$ python3 -q
>>> import numpy as np
>>> from numpy import linalg as LA
>>> np.set_printoptions(suppress=True, linewidth=200)
>>> mat = np.load("mat.npy")
>>> mat
array([[ 14.6,  -5.5,  15. ,   4.3],
       [  0. ,  -0.1, -14.1,  -8.5],
       [  6.4,  14.9,  -3.8,  10.1],
       [ 10.2,  -6.8,  -1.4,  -6.6],
       [  7.4, -26.3,  -6.9,  -8. ],
       [ 13.1,   5.2,   5.8,  -9. ],
       [  3.1, -10.1,   7.6,  -5.7],
       [  1.7,  10.4,   5.7,   4.2],
       [  7.9,  -5.1,  -9. , -22.5],
       [-13.6,  -8.7,  -4.4,  -6.3],
       [ -8.9, -28. ,   1.6,   3.5],
       [ -3.6,  -2.5,   7.3,   9.3],
       [  3.5,   4.1, -26. ,  -1. ],
       [ -9.3,   2.5,  -0.4,  -2. ],
       [ -3.6,  -1.4,   7. ,  -5.2],
       [ -2.1,   6.5,  -5.3,   4.3],
       [  6.1,  -6.8,  11.7,   4.8],
       [  6.9,   0.6,  18.4,  10.3],
       [ -7.8,   0.3, -14.9,   0.3],
       [  1.7,  -8.7,  15.3,  -4.4],
       [-14.3, -10.6,  -0.3,   2.9],
       [ -5.5,   1.4,   2.2,   1.3],
       [-11.4, -10.2,  14.2,   6.9],
       [  7.2,   9.3,  -5.2,  -9.6],
       [ -0.9,  -3.9, -16.4,   5.1]])
>>> C = mat[[5, 6]].astype(float)
>>> for _ in range(5):
...     idx = LA.norm(mat[:, None] - C, axis=-1).argmin(axis=1)
...     C = np.array([mat[idx == j].mean(axis=0) for j in range(2)])
... 
>>> idx
array([1, 0, 0, 1, 1, 0, 1, 0, 0, 1, 1, 1, 0, 0, 1, 0, 1, 1, 0, 1, 1, 1, 1, 0, 0])
>>> C.round(1)
array([[ 1.8,  4. , -7.6, -2.6],
       [-0.8, -8.8,  6.2,  0.5]])
>>> np.round(C[1] - C[0], 1)
array([ -2.6, -12.8,  13.8,   3.1])
>>> np.bincount(idx)
array([11, 14])
>>> O, _ = LA.qr(np.array([[-2.7], [-0.5], [-0.6]]))
>>> K = O @ O.T
>>> K.round(1) + 0
array([[0.9, 0.2, 0.2],
       [0.2, 0. , 0. ],
       [0.2, 0. , 0. ]])
>>> vals, V = LA.eigh(K)
>>> round(vals.sum(), 1), round(float(np.trace(K)), 1)
(np.float64(1.0), 1.0)
>>> (vals > 1e-8).sum(), (vals < -1e-8).sum()
(np.int64(1), np.int64(0))
>>> np.round(V.T @ V, 1) + 0
array([[1., 0., 0.],
       [0., 1., 0.],
       [0., 0., 1.]])
>>> np.round(LA.eigvalsh(K @ K), 1) + 0
array([0., 0., 1.])
>>> np.round(LA.eigvalsh(K + 3 * np.eye(3)), 1)
array([3., 3., 4.])
>>> np.abs(V[:, -1]).round(6).argmax()
np.int64(0)
>>> np.unique(vals.round(6) + 0, return_counts=True)[1]
array([2, 1])
>>> np.round(V @ np.diag(vals) @ V.T, 1) + 0
array([[0.9, 0.2, 0.2],
       [0.2, 0. , 0. ],
       [0.2, 0. , 0. ]])
